% ipython --no-banner

In [1]: import numpy as np

In [2]: import numpy.linalg as la

In [3]: np.set_printoptions(suppress=True, linewidth=120)

In [4]: rd = lambda a: np.round(a, 2) + 0

In [5]: A = np.loadtxt("data.csv", delimiter=",")

In [6]: print(rd(A))
[[ 0.19 -0.16  0.19  0.12 -0.02  0.19  0.12  0.02  0.16 -0.02]
 [-0.16  0.13 -0.16 -0.1   0.01 -0.16 -0.1  -0.01 -0.13  0.01]
 [ 0.19 -0.16  0.19  0.12 -0.02  0.19  0.12  0.02  0.16 -0.02]
 [ 0.12 -0.1   0.12  0.08 -0.01  0.12  0.08  0.01  0.1  -0.01]
 [-0.02  0.01 -0.02 -0.01  0.   -0.02 -0.01  0.   -0.01  0.  ]
 [ 0.19 -0.16  0.19  0.12 -0.02  0.19  0.12  0.02  0.16 -0.02]
 [ 0.12 -0.1   0.12  0.08 -0.01  0.12  0.08  0.01  0.1  -0.01]
 [ 0.02 -0.01  0.02  0.01  0.    0.02  0.01  0.    0.01  0.  ]
 [ 0.16 -0.13  0.16  0.1  -0.01  0.16  0.1   0.01  0.13 -0.01]
 [-0.02  0.01 -0.02 -0.01  0.   -0.02 -0.01  0.   -0.01  0.  ]]

In [7]: rng = np.random.default_rng(789)

In [8]: lab = rng.permutation(10)

In [9]: lab
Out[9]: array([2, 3, 9, 4, 7, 0, 6, 1, 5, 8])

In [10]: other = A[lab][:, lab]

In [11]: np.allclose(other, A)
Out[11]: False

In [12]: rd(la.det(other)), rd(la.det(A[lab]))
Out[12]: (np.float64(0.0), np.float64(0.0))

In [13]: np.trace(other)
Out[13]: np.float64(1.0)

In [14]: print(rd(other))
[[ 0.19  0.12 -0.02 -0.02  0.02  0.19  0.12 -0.16  0.19  0.16]
 [ 0.12  0.08 -0.01 -0.01  0.01  0.12  0.08 -0.1   0.12  0.1 ]
 [-0.02 -0.01  0.    0.    0.   -0.02 -0.01  0.01 -0.02 -0.01]
 [-0.02 -0.01  0.    0.    0.   -0.02 -0.01  0.01 -0.02 -0.01]
 [ 0.02  0.01  0.    0.    0.    0.02  0.01 -0.01  0.02  0.01]
 [ 0.19  0.12 -0.02 -0.02  0.02  0.19  0.12 -0.16  0.19  0.16]
 [ 0.12  0.08 -0.01 -0.01  0.01  0.12  0.08 -0.1   0.12  0.1 ]
 [-0.16 -0.1   0.01  0.01 -0.01 -0.16 -0.1   0.13 -0.16 -0.13]
 [ 0.19  0.12 -0.02 -0.02  0.02  0.19  0.12 -0.16  0.19  0.16]
 [ 0.16  0.1  -0.01 -0.01  0.01  0.16  0.1  -0.13  0.16  0.13]]

In [15]: w, evecs = la.eigh(other)

In [16]: rd(la.eigvalsh(other @ other))
Out[16]: array([0., 0., 0., 0., 0., 0., 0., 0., 0., 1.])

In [17]: rd(la.eigvalsh(other + 3 * np.eye(10)))
Out[17]: array([3., 3., 3., 3., 3., 3., 3., 3., 3., 4.])

In [18]: np.abs(evecs[:, -1]).round(6).argmax()
Out[18]: np.int64(0)

In [19]: la.matrix_rank(A, rtol=0.1)
Out[19]: np.int64(1)

In [20]: la.cond(A) > 100
Out[20]: np.True_

In [21]: T = np.stack([A, 5 * A, A[::-1]])

In [22]: (T @ A.T).shape
Out[22]: (3, 10, 10)

In [23]: rd(la.det(T))
Out[23]: array([0., 0., 0.])

In [24]: T.shape
Out[24]: (3, 10, 10)

In [25]: J = np.array([[2, 0, 0, 0, 0, 0, 0],
    ...:     [2, 1, 0, 0, 0, 0, 0],
    ...:     [0, 1, 0, 0, 0, 0, 0],
    ...:     [1, 1, 2, 0, 0, 0, 0],
    ...:     [1, 0, 2, 0, 1, 0, 0],
    ...:     [1, 2, 1, 1, 2, 2, 0],
    ...:     [2, 1, 1, 0, 0, 0, 1]])

In [26]: lab = rng.permutation(7)

In [27]: lab
Out[27]: array([1, 3, 5, 4, 0, 6, 2])

In [28]: other = J[lab][:, lab]

In [29]: np.trace(other)
Out[29]: np.int64(7)

In [30]: np.allclose(other, J)
Out[30]: False

In [31]: rd(la.det(other)), rd(la.det(J[lab]))
Out[31]: (np.float64(0.0), np.float64(0.0))

In [32]: other = J / la.norm(J, axis=1, keepdims=True)

In [33]: cov = other @ other.T

In [34]: rd(np.degrees(np.arccos(np.clip(cov[5, 6], -1, 1))))
Out[34]: np.float64(60.79)

In [35]: (np.abs(cov) > 0.9).astype(int)
Out[35]: 
array([[1, 0, 0, 0, 0, 0, 0],
       [0, 1, 0, 0, 0, 0, 0],
       [0, 0, 1, 0, 0, 0, 0],
       [0, 0, 0, 1, 0, 0, 0],
       [0, 0, 0, 0, 1, 0, 0],
       [0, 0, 0, 0, 0, 1, 0],
       [0, 0, 0, 0, 0, 0, 1]])

In [36]: print(rd(cov[5]))
[0.26 0.46 0.52 0.53 0.53 1.   0.49]

In [37]: np.argwhere(np.triu(np.abs(cov) > 0.95, 1))
Out[37]: array([], shape=(0, 2), dtype=int64)

In [38]: mat = np.loadtxt("w.csv", delimiter=",")

In [39]: mat
Out[39]: 
array([[-3.,  0.,  2.,  3.,  1., -1.,  3., -2.,  0., -3.,  1.,  3.],
       [ 3.,  2.,  0., -3.,  0., -1.,  0., -1., -3., -3., -3.,  0.],
       [ 1.,  1.,  2., -2.,  2.,  2.,  1.,  0., -2., -2., -1., -3.],
       [ 0., -2.,  0.,  2.,  2., -3.,  3., -2., -1.,  1., -1., -1.],
       [ 3., -3., -2.,  1., -2.,  2., -3., -3.,  3.,  3., -1.,  1.],
       [-1.,  0., -1., -3.,  0.,  2., -2.,  2.,  1.,  3., -3., -2.],
       [-1.,  1., -1.,  3., -1.,  0., -1., -2., -3.,  0., -2.,  2.],
       [-3., -3., -1., -2.,  2.,  0., -1.,  0., -1.,  3., -2., -1.],
       [-3., -1., -2.,  2.,  2.,  3., -3., -1., -3., -3., -1.,  2.],
       [-2., -1.,  1.,  2.,  2.,  2., -2.,  0.,  2.,  3.,  1., -1.]])

In [40]: other = mat[0, 0] * mat[1:] - np.outer(mat[1:, 0], mat[0])

In [41]: other
Out[41]: 
array([[  0.,  -6.,  -6.,   0.,  -3.,   6.,  -9.,   9.,   9.,  18.,   6.,  -9.],
       [  0.,  -3.,  -8.,   3.,  -7.,  -5.,  -6.,   2.,   6.,   9.,   2.,   6.],
       [  0.,   6.,  -0.,  -6.,  -6.,   9.,  -9.,   6.,   3.,  -3.,   3.,   3.],
       [  0.,   9.,   0., -12.,   3.,  -3.,   0.,  15.,  -9.,   0.,   0., -12.],
       [  0.,   0.,   5.,  12.,   1.,  -7.,   9.,  -8.,  -3., -12.,  10.,   9.],
       [  0.,  -3.,   5.,  -6.,   4.,  -1.,   6.,   4.,   9.,  -3.,   7.,  -3.],
       [  0.,   9.,   9.,  15.,  -3.,  -3.,  12.,  -6.,   3., -18.,   9.,  12.],
       [  0.,   3.,  12.,   3.,  -3., -12.,  18.,  -3.,   9.,   0.,   6.,   3.],
       [  0.,   3.,   1.,   0.,  -4.,  -8.,  12.,  -4.,  -6., -15.,  -1.,   9.]])

In [42]: np.flatnonzero(~other.round(6).any(axis=1))
Out[42]: array([], dtype=int64)

In [43]: la.matrix_rank(other), la.matrix_rank(mat)
Out[43]: (np.int64(9), np.int64(10))

In [44]: rd(mat[:, 0] / mat[0, 0])
Out[44]: array([ 1.  , -1.  , -0.33,  0.  , -1.  ,  0.33,  0.33,  1.  ,  1.  ,  0.67])
